% python3 -q
>>> import numpy as np
>>> from numpy import linalg as LA
>>> np.set_printoptions(precision=3, suppress=True, linewidth=200)
>>> tidy = lambda a: np.round(a, 3) + 0
>>> K = np.array([[0, 0, -2, 0, 0],
...     [0, 1, 0, 0, 0],
...     [0, 0, 0, 0, 0],
...     [0, 0, 0, 0, 0],
...     [0, 0, 0, 0, 0]])
>>> np.kron(np.eye(2, dtype=int), K)
array([[ 0,  0, -2,  0,  0,  0,  0,  0,  0,  0],
       [ 0,  1,  0,  0,  0,  0,  0,  0,  0,  0],
       [ 0,  0,  0,  0,  0,  0,  0,  0,  0,  0],
       [ 0,  0,  0,  0,  0,  0,  0,  0,  0,  0],
       [ 0,  0,  0,  0,  0,  0,  0,  0,  0,  0],
       [ 0,  0,  0,  0,  0,  0,  0, -2,  0,  0],
       [ 0,  0,  0,  0,  0,  0,  1,  0,  0,  0],
       [ 0,  0,  0,  0,  0,  0,  0,  0,  0,  0],
       [ 0,  0,  0,  0,  0,  0,  0,  0,  0,  0],
       [ 0,  0,  0,  0,  0,  0,  0,  0,  0,  0]])
>>> np.einsum("ij,ji->", K, K)
np.int64(1)
>>> tidy(LA.det(K[::-1]))
np.float64(0.0)
>>> tidy(LA.eigvals(K))
array([0., 1., 0., 0., 0.])
>>> feats = np.loadtxt("block10.csv", delimiter=",")
>>> feats
array([[3., 1., 0., 0., 0., 0., 0., 0., 0., 0.],
       [0., 3., 1., 0., 0., 0., 0., 0., 0., 0.],
       [0., 0., 3., 1., 0., 0., 0., 0., 0., 0.],
       [0., 0., 0., 3., 1., 0., 0., 0., 0., 0.],
       [0., 0., 0., 0., 3., 1., 0., 0., 0., 0.],
       [0., 0., 0., 0., 0., 3., 1., 0., 0., 0.],
       [0., 0., 0., 0., 0., 0., 3., 1., 0., 0.],
       [0., 0., 0., 0., 0., 0., 0., 3., 1., 0.],
       [0., 0., 0., 0., 0., 0., 0., 0., 3., 1.],
       [0., 0., 0., 0., 0., 0., 0., 0., 0., 3.]])
>>> out = np.array([[1, -1],
...     [2, -2],
...     [2, -1],
...     [-1, 2],
...     [-2, 0],
...     [1, 2],
...     [0, 0],
...     [0, -2],
...     [0, -2],
...     [2, -2]])
>>> np.vstack([feats, out.T]).shape
(12, 10)
>>> out.T @ feats.T
array([[ 5.,  8.,  5., -5., -5.,  3.,  0.,  0.,  2.,  6.],
       [-5., -7., -1.,  6.,  2.,  6., -2., -8., -8., -6.]])
>>> np.einsum("ij,ij->i", feats, feats)
array([10., 10., 10., 10., 10., 10., 10., 10., 10.,  9.])
>>> LA.matrix_rank(feats @ out)
np.int64(2)
>>> LA.matrix_rank(np.vstack([feats, out.T]))
np.int64(10)
>>> feats.reshape(2, -1)
array([[3., 1., 0., 0., 0., 0., 0., 0., 0., 0., 0., 3., 1., 0., 0., 0., 0., 0., 0., 0., 0., 0., 3., 1., 0., 0., 0., 0., 0., 0., 0., 0., 0., 3., 1., 0., 0., 0., 0., 0., 0., 0., 0., 0., 3., 1., 0.,
        0., 0., 0.],
       [0., 0., 0., 0., 0., 3., 1., 0., 0., 0., 0., 0., 0., 0., 0., 0., 3., 1., 0., 0., 0., 0., 0., 0., 0., 0., 0., 3., 1., 0., 0., 0., 0., 0., 0., 0., 0., 0., 3., 1., 0., 0., 0., 0., 0., 0., 0.,
        0., 0., 3.]])
>>> T = feats.reshape(10, 2, -1)
>>> np.swapaxes(T, 1, 2)[2]
array([[0., 0.],
       [0., 0.],
       [3., 0.],
       [1., 0.],
       [0., 0.]])
>>> T.sum(axis=1)
array([[3., 1., 0., 0., 0.],
       [0., 3., 1., 0., 0.],
       [0., 0., 3., 1., 0.],
       [0., 0., 0., 3., 1.],
       [1., 0., 0., 0., 3.],
       [3., 1., 0., 0., 0.],
       [0., 3., 1., 0., 0.],
       [0., 0., 3., 1., 0.],
       [0., 0., 0., 3., 1.],
       [0., 0., 0., 0., 3.]])
>>> T.shape
(10, 2, 5)
>>> C = 10 * np.array([[0.8, -0.1, 0.0, -1.2, -1.1, -0.6],
...     [1.3, -0.5, -0.9, 0.9, -0.1, 0.1]])
>>> rng = np.random.default_rng(93158)
>>> idx = rng.integers(0, 2, 32)
>>> M = C[idx] + rng.normal(size=(32, 6))
>>> tidy(M)
array([[ 11.23 ,  -5.04 , -10.634,   9.692,  -0.646,   0.018],
       [  7.227,  -1.934,  -0.883, -10.872, -10.747,  -7.331],
       [  8.504,  -0.184,   0.3  , -12.834,  -9.409,  -5.32 ],
       [ 11.487,  -3.205,  -8.612,   9.848,  -0.921,   1.521],
       [ 13.088,  -4.23 ,  -9.36 ,   9.178,  -0.866,   1.613],
       [ 12.978,  -4.606, -10.516,   8.789,  -1.582,   3.022],
       [  7.916,  -0.344,   1.067, -11.687, -11.542,  -6.008],
       [  8.523,  -2.424,   0.762, -12.169, -11.936,  -5.756],
       [  6.935,  -2.736,   0.483, -12.604, -11.438,  -5.417],
       [ 12.77 ,  -4.19 ,  -9.106,  10.099,  -2.173,  -0.767],
       [ 13.26 ,  -4.318,  -8.079,   9.355,  -1.458,  -1.403],
       [ 13.05 ,  -4.573,  -9.235,   8.85 ,  -0.66 ,   1.523],
       [ 13.547,  -4.212, -10.094,   8.352,   0.548,  -0.596],
       [ 12.853,  -4.739,  -9.339,   6.953,  -0.165,   1.916],
       [ 13.043,  -4.935, -10.167,   9.537,  -1.639,   0.536],
       [ 13.807,  -5.318,  -9.035,   8.137,   0.808,   0.545],
       [ 11.488,  -5.266,  -7.794,   9.33 ,  -1.835,  -0.279],
       [  8.798,  -1.849,   0.728, -13.074, -12.49 ,  -6.055],
       [ 14.381,  -3.705,  -7.286,  10.073,  -1.633,   0.909],
       [  9.098,  -1.851,  -0.125, -10.206, -10.136,  -5.49 ],
       [ 13.798,  -4.567,  -8.918,  10.694,   0.574,   0.654],
       [  7.602,  -3.111,  -0.773, -11.659, -11.511,  -5.429],
       [  8.273,  -1.313,   1.022, -11.675, -10.599,  -6.801],
       [ 11.942,  -4.898,  -9.468,   8.948,  -0.615,   0.756],
       [  7.618,  -0.315,   0.831, -11.441, -10.451,  -7.085],
       [ 12.131,  -5.902,  -8.693,   8.616,  -0.535,   1.299],
       [  6.856,  -1.234,   1.564, -13.307, -11.954,  -2.91 ],
       [ 10.171,  -1.62 ,  -0.517, -12.335, -10.52 ,  -5.908],
       [ 11.908,  -4.004, -10.234,   9.766,   1.976,   2.483],
       [  8.19 ,  -0.651,   2.051, -13.388, -10.868,  -6.742],
       [  9.33 ,  -0.626,   0.756, -11.718, -10.777,  -5.025],
       [ 11.335,  -6.446,  -8.872,   9.05 ,  -0.853,   0.353]])
>>> x0 = np.array([0, 3, 2, -2, -1, 0])
>>> rhs = M @ x0
>>> tidy(LA.lstsq(M, rhs)[0])
array([ 0.,  3.,  2., -2., -1.,  0.])
>>> rhs = rhs + 0.1 * rng.normal(size=32)
>>> tidy(rhs)
array([-55.202,  24.993,  35.042, -45.633, -49.114, -50.92 ,  35.859,  30.404,  29.442, -48.871, -46.339, -49.332, -49.99 , -46.609, -52.425, -51.105, -48.145,  34.545, -44.29 ,  24.576, -53.62 ,
        23.854,  32.052, -50.904,  34.289, -51.922,  37.918,  29.287, -53.857,  39.705,  34.003, -54.258])
>>> coef, *_ = LA.lstsq(M, rhs)
>>> tidy(M.T @ (rhs - M @ coef))
array([0., 0., 0., 0., 0., 0.])
>>> tidy(coef)
array([-0.01 ,  3.01 ,  1.973, -2.007, -0.985, -0.029])
>>> coef.round()
array([-0.,  3.,  2., -2., -1., -0.])
>>> [round(float(LA.norm(LA.solve(M.T @ M + lam * np.eye(6), M.T @ rhs))), 2) for lam in (0, 1, 10, 100)]
[4.24, 4.16, 3.76, 3.15]
